$ python -q
>>> import numpy as np
>>> from numpy import linalg as LA
>>> np.set_printoptions(precision=3, suppress=True, linewidth=200, legacy="1.25")
>>> A = np.load("arr.npy")
>>> A
array([[2., 2., 0.],
       [0., 2., 2.],
       [0., 3., 1.]])
>>> x = np.array([2, -3, 0])
>>> rhs = A @ x
>>> c, lr = np.zeros(3), 1 / LA.norm(A, 2) ** 2
>>> for i in range(30):
...     c -= lr * A.T @ (A @ c - rhs)
...     if i % 5 == 0: print(i, round(LA.norm(A @ c - rhs), 3))
... 
0 3.097
5 1.813
10 1.405
15 1.167
20 0.98
25 0.825
>>> round(LA.cond(A), 3)
5.435
>>> B = np.array([[2, -2, -1], [-1, 1, -2], [-2, 2, 0]])
>>> m1 = B + B.T
>>> print(m1)
[[ 4 -3 -3]
 [-3  2  0]
 [-3  0  0]]
>>> # symmetric
>>> hat = np.triu(np.array([[0, -2, 3], [1, -1, -2], [-3, 0, -3]]), 1) + np.eye(3)
>>> B = hat @ m1 @ LA.inv(hat)
>>> round(float(LA.det(B)), 3)
-18.0
>>> LA.matrix_rank(B)
3
>>> hat @ m1 - m1 @ hat
array([[ -3.,   4., -18.],
       [  6.,  -6.,  13.],
       [  0.,  -6.,   9.]])
>>> B = np.array([[0, 0], [1, 0], [0, 0]])
>>> print(LA.matrix_rank(m1 @ B))
1
>>> np.einsum("ij->j", m1)
array([-2, -1, -3])
>>> print(B.T @ m1.T)
[[-3  2  0]
 [ 0  0  0]]
>>> LA.matrix_rank(np.vstack([m1, B.T]))
3
>>> rng = np.random.default_rng(60440)
>>> B = m1 + rng.integers(-2, 3, (3, 1)) @ rng.integers(-2, 3, (1, 3))
>>> B
array([[ 4, -3, -3],
       [ 1,  2,  0],
       [-1,  0,  0]])
>>> np.abs(B - m1).sum(axis=1)
array([0, 4, 2])
>>> print(B - m1)
[[0 0 0]
 [4 0 0]
 [2 0 0]]
>>> data = np.loadtxt("sample19.csv", delimiter=",")
>>> data
array([[13.445,  8.435, -1.965],
       [16.159,  9.151, -0.884],
       [16.731, 10.268, -0.801],
       [-8.012,  8.108, -7.185],
       [14.171,  7.249, -1.419],
       [14.426,  9.965, -2.263],
       [15.978, 10.052, -1.198],
       [13.708, 10.88 , -1.203],
       [-7.637,  7.116, -6.15 ],
       [14.446,  9.802,  0.844],
       [-6.124,  5.785, -7.863],
       [-9.591,  7.144, -7.457]])
>>> B = np.c_[data[:, :1] @ np.array([[0]]), np.array([4, -3, 2, 4, 4, 1, -2, -4, 1, -4, -3, -3])]
>>> B
array([[ 0.,  4.],
       [ 0., -3.],
       [ 0.,  2.],
       [ 0.,  4.],
       [ 0.,  4.],
       [ 0.,  1.],
       [ 0., -2.],
       [ 0., -4.],
       [ 0.,  1.],
       [ 0., -4.],
       [ 0., -3.],
       [ 0., -3.]])
>>> LA.norm(B - data @ LA.lstsq(data, B)[0], axis=0)
array([ 0.   , 10.216])
>>> LA.norm(LA.qr(data)[0].T @ B, axis=0) ** 2 / ((B ** 2).sum(axis=0) + 1e-12)
array([0.   , 0.108])
>>> LA.pinv(B)
array([[ 0.   ,  0.   ,  0.   ,  0.   ,  0.   ,  0.   ,  0.   ,  0.   ,  0.   ,  0.   ,  0.   ,  0.   ],
       [ 0.034, -0.026,  0.017,  0.034,  0.034,  0.009, -0.017, -0.034,  0.009, -0.034, -0.026, -0.026]])
>>> B @ B.T
array([[ 16., -12.,   8.,  16.,  16.,   4.,  -8., -16.,   4., -16., -12., -12.],
       [-12.,   9.,  -6., -12., -12.,  -3.,   6.,  12.,  -3.,  12.,   9.,   9.],
       [  8.,  -6.,   4.,   8.,   8.,   2.,  -4.,  -8.,   2.,  -8.,  -6.,  -6.],
       [ 16., -12.,   8.,  16.,  16.,   4.,  -8., -16.,   4., -16., -12., -12.],
       [ 16., -12.,   8.,  16.,  16.,   4.,  -8., -16.,   4., -16., -12., -12.],
       [  4.,  -3.,   2.,   4.,   4.,   1.,  -2.,  -4.,   1.,  -4.,  -3.,  -3.],
       [ -8.,   6.,  -4.,  -8.,  -8.,  -2.,   4.,   8.,  -2.,   8.,   6.,   6.],
       [-16.,  12.,  -8., -16., -16.,  -4.,   8.,  16.,  -4.,  16.,  12.,  12.],
       [  4.,  -3.,   2.,   4.,   4.,   1.,  -2.,  -4.,   1.,  -4.,  -3.,  -3.],
       [-16.,  12.,  -8., -16., -16.,  -4.,   8.,  16.,  -4.,  16.,  12.,  12.],
       [-12.,   9.,  -6., -12., -12.,  -3.,   6.,  12.,  -3.,  12.,   9.,   9.],
       [-12.,   9.,  -6., -12., -12.,  -3.,   6.,  12.,  -3.,  12.,   9.,   9.]])
>>> B.T @ B
array([[  0.,   0.],
       [  0., 117.]])
>>> Ac = (data - data.mean(axis=0)) / data.std(axis=0)
>>> print(np.argwhere(np.abs(Ac) > 2))
[]
>>> c = LA.lstsq(np.delete(Ac, 2, axis=1), Ac[:, 2])[0]
>>> print(c)
[0.873 0.117]
>>> np.abs(c).argmax()
0
>>> T = np.stack([data, 3 * data, data[::-1]])
>>> LA.norm(T, axis=(1, 2))
array([ 56.445, 169.336,  56.445])
>>> LA.matrix_rank(T)
array([3, 3, 3])
>>> np.einsum("bij,cij->bc", T, T)
array([[ 3186.075,  9558.226,  2039.685],
       [ 9558.226, 28674.677,  6119.054],
       [ 2039.685,  6119.054,  3186.075]])
>>> (T @ data.T).shape
(3, 12, 12)
>>> X = np.load("test9.npy")
>>> X
array([[  0.004,  -0.001,  -0.028],
       [-10.011,  10.025,   3.981]])
>>> # row 1 dominates
>>> B = X + rng.integers(-2, 3, (2, 1)) @ rng.integers(-2, 3, (1, 3))
>>> B
array([[  0.004,  -1.001,  -1.028],
       [-10.011,  10.025,   3.981]])
>>> print(LA.matrix_rank(B - X, tol=1e-8))
1
>>> LA.matrix_power(A, 2)
array([[ 4.,  8.,  4.],
       [ 0., 10.,  6.],
       [ 0.,  9.,  7.]])
>>> np.round(np.abs(LA.eigvals(A)).max(), 3)
4.0
>>> np.trace(A)
5.0
>>> print(np.allclose(A @ A.T, A.T @ A))
False
>>> A @ A
array([[ 4.,  8.,  4.],
       [ 0., 10.,  6.],
       [ 0.,  9.,  7.]])
>>> print(np.round(LA.det(A), 3))
-8.0
>>> (A - A.T) / 2
array([[ 0. ,  1. ,  0. ],
       [-1. ,  0. , -0.5],
       [ 0. ,  0.5,  0. ]])
>>> E = np.load("run18.npy")
>>> E
array([[ 0.3  ,  0.8  ,  0.6  ],
       [-0.804, -0.616, -0.713],
       [-0.1  , -1.1  ,  1.   ],
       [-0.8  , -0.6  , -0.7  ]])
>>> hat = E @ LA.solve(E.T @ E, E.T)
>>> np.allclose(hat @ hat, hat)
True
>>> np.round((np.eye(4) - hat) @ E, 3) + 0
array([[0., 0., 0.],
       [0., 0., 0.],
       [0., 0., 0.],
       [0., 0., 0.]])
>>> hat @ E[:, 1]
array([ 0.8  , -0.616, -1.1  , -0.6  ])
>>> print(np.round(LA.eigvalsh(hat), 3) + 0)
[0. 1. 1. 1.]
>>> print(np.trace(hat))
3.0
>>> x = np.array([-2, 4, -2])
>>> rhs = E @ x
>>> c, lr = np.zeros(3), 1 / LA.norm(E, 2) ** 2
>>> for i in range(6):
...     c -= lr * E.T @ (E @ c - rhs)
...     if i % 1 == 0: print(i, round(LA.norm(E @ c - rhs), 3))
... 
0 2.912
1 1.486
2 0.976
3 0.821
4 0.766
5 0.734
>>> round(LA.cond(E), 3)
5.404
>>> c
array([-0.369,  3.178, -2.78 ])
>>> W0 = np.loadtxt("out1.csv", delimiter=",")
>>> W0
array([[ 1., -1., -1.,  1., -1.,  1.,  1., -1.],
       [ 1.,  1.,  1.,  1.,  1.,  1.,  1.,  1.],
       [ 1., -1., -1.,  1.,  1., -1., -1.,  1.]])
>>> f = np.array([-1, 0, 4])
>>> np.correlate(X[1], X[0], "full")
array([ 0.28 , -0.271, -0.162,  0.036,  0.016])
>>> np.array([np.convolve(row, f, "same") for row in X])
array([[  0.001,   0.044,  -0.004],
       [-10.025, -44.025,  40.1  ]])
>>> np.polyval(f, X[1])
array([-96.22 , -96.501, -11.848])
>>> B = W0 / np.sqrt((W0 ** 2).mean(axis=1, keepdims=True))
>>> LA.norm(B, axis=1)
array([2.828, 2.828, 2.828])
>>> B[2]
array([ 1., -1., -1.,  1.,  1., -1., -1.,  1.])
>>> W0 - W0.mean(axis=1, keepdims=True)
array([[ 1., -1., -1.,  1., -1.,  1.,  1., -1.],
       [ 0.,  0.,  0.,  0.,  0.,  0.,  0.,  0.],
       [ 1., -1., -1.,  1.,  1., -1., -1.,  1.]])
>>> print(LA.matrix_rank(B) == LA.matrix_rank(W0))
True
>>> feats = np.loadtxt("mat.csv", delimiter=",")
>>> feats
array([[0.043, 0.217, 0.348, 0.391],
       [0.321, 0.321, 0.25 , 0.107],
       [0.167, 0.292, 0.208, 0.333],
       [0.312, 0.312, 0.25 , 0.125]])
>>> np.round(LA.det(feats[::-1]), 3)
0.0
>>> round(float(np.einsum("ii->", feats)), 3)
0.698
>>> z = rng.permutation(4)
>>> z
array([0, 2, 3, 1])
>>> B = feats[z][:, z]
>>> np.round(LA.det(B), 3), np.round(LA.det(feats[z]), 3)
(0.0, 0.0)
>>> np.diag(B)
array([0.043, 0.208, 0.125, 0.321])
>>> B
array([[0.043, 0.348, 0.391, 0.217],
       [0.167, 0.208, 0.333, 0.292],
       [0.312, 0.25 , 0.125, 0.312],
       [0.321, 0.25 , 0.107, 0.321]])
>>> round(float(np.trace(B)), 3)
0.698
>>> q, R = LA.qr(B)
>>> R
array([[-0.48 , -0.434, -0.304, -0.539],
       [ 0.   ,  0.318,  0.414,  0.191],
       [ 0.   ,  0.   ,  0.166,  0.076],
       [ 0.   ,  0.   ,  0.   ,  0.007]])
>>> q.shape, R.shape
((4, 4), (4, 4))
>>> np.round(q.T @ q, 3) + 0
array([[1., 0., 0., 0.],
       [0., 1., 0., 0.],
       [0., 0., 1., 0.],
       [0., 0., 0., 1.]])
